$ python -q
>>> import numpy as np
>>> from numpy import linalg as LA
>>> np.set_printoptions(precision=1, suppress=True, linewidth=120)
>>> f = np.array([-1, -1, 1])
>>> g = np.array([-3, -1, 1, 3, -2])
>>> J = np.outer(f, g)
>>> print(J)
[[ 3  1 -1 -3  2]
 [ 3  1 -1 -3  2]
 [-3 -1  1  3 -2]]
>>> # looks like rank 1
>>> Y = J / np.sqrt((J ** 2).mean(axis=1, keepdims=True))
>>> print(LA.matrix_rank(J - J.mean(axis=1, keepdims=True)))
1
>>> print(LA.matrix_rank(Y) == LA.matrix_rank(J))
True
>>> gram = J.T @ J
>>> print(gram)
[[ 27   9  -9 -27  18]
 [  9   3  -3  -9   6]
 [ -9  -3   3   9  -6]
 [-27  -9   9  27 -18]
 [ 18   6  -6 -18  12]]
>>> print(LA.matrix_rank(gram))
1
>>> print((J @ J.T).shape)
(3, 3)
>>> Uu, sigma, VT = LA.svd(J)
>>> print(sigma.round(1) + 0)
[8.5 0.  0. ]
>>> Y = Uu[:, :1] @ np.diag(sigma[:1]) @ VT[:1]
>>> print(round(np.abs(J - Y).max(), 1))
0.0
>>> print(round(LA.norm(J - Y, 2), 1), np.round(sigma[1], 1))
0.0 0.0
>>> print(LA.matrix_rank(J, rtol=0.05))
1
>>> print(round(LA.norm(J - Y) / LA.norm(J), 1))
0.0
>>> print(Y)
[[ 3.  1. -1. -3.  2.]
 [ 3.  1. -1. -3.  2.]
 [-3. -1.  1.  3. -2.]]
>>> mat = np.array([[4, 4, 4, 4], [4, 8, 8, 8], [4, 8, 12, 12], [4, 8, 12, 16]])
>>> x = np.array([0, 3, 2, 0])
>>> y = mat @ x
>>> print(y)
[20 40 48 48]
>>> print(LA.solve(mat, y))
[0. 3. 2. 0.]
>>> print(LA.solve(mat.T, mat[3]))
[0. 0. 0. 1.]
>>> print(LA.solve(mat, mat[:, 3]))
[0. 0. 0. 1.]
>>> w, V = LA.eig(mat)
>>> print(np.round(np.sort(LA.eigvals(LA.inv(mat))), 1) + 0)
[0.  0.2 0.6 0.9]
>>> print(np.round(np.prod(w), 1))
256.0
>>> print(np.sort(LA.eigvals(mat.T)))
[ 1.1  1.7  4.  33.2]
>>> print(np.sort(LA.eigvals(mat @ mat)))
[   1.3    2.9   16.  1099.8]
>>> W = np.array([[-2, 1, 1], [-1, 2, 2], [0, 1, 1], [-1, -1, 1]])
>>> coef = np.array([3, -2, -3])
>>> hid = np.maximum(mat @ W + coef, 0)
>>> print(LA.matrix_rank(hid))
2
>>> W2 = np.array([[0, 0], [3, 3], [2, 1]])
>>> print(W @ W2)
[[ 5  4]
 [10  8]
 [ 5  4]
 [-1 -2]]
>>> print((hid @ W2).round(6).argmax(axis=1))
[0 0 0 0]
>>> w, V = LA.eigh(mat)
>>> x = np.array([1, -1, -3, 1])
>>> print(V * np.sqrt(w) @ V.T)
[[1.7 0.7 0.5 0.5]
 [0.7 2.3 1.2 1. ]
 [0.5 1.2 2.7 1.7]
 [0.5 1.  1.7 3.4]]
>>> print(LA.eigvalsh(mat[1:, 1:]))
[ 1.3  3.1 31.6]
>>> print((np.sign(V[:, -1].round(6)) == np.sign(V[0, -1].round(6))).astype(int))
[1 1 1 1]
>>> print(x @ mat @ x)
72
>>> print(V * np.abs(w) @ V.T)
[[ 4.  4.  4.  4.]
 [ 4.  8.  8.  8.]
 [ 4.  8. 12. 12.]
 [ 4.  8. 12. 16.]]
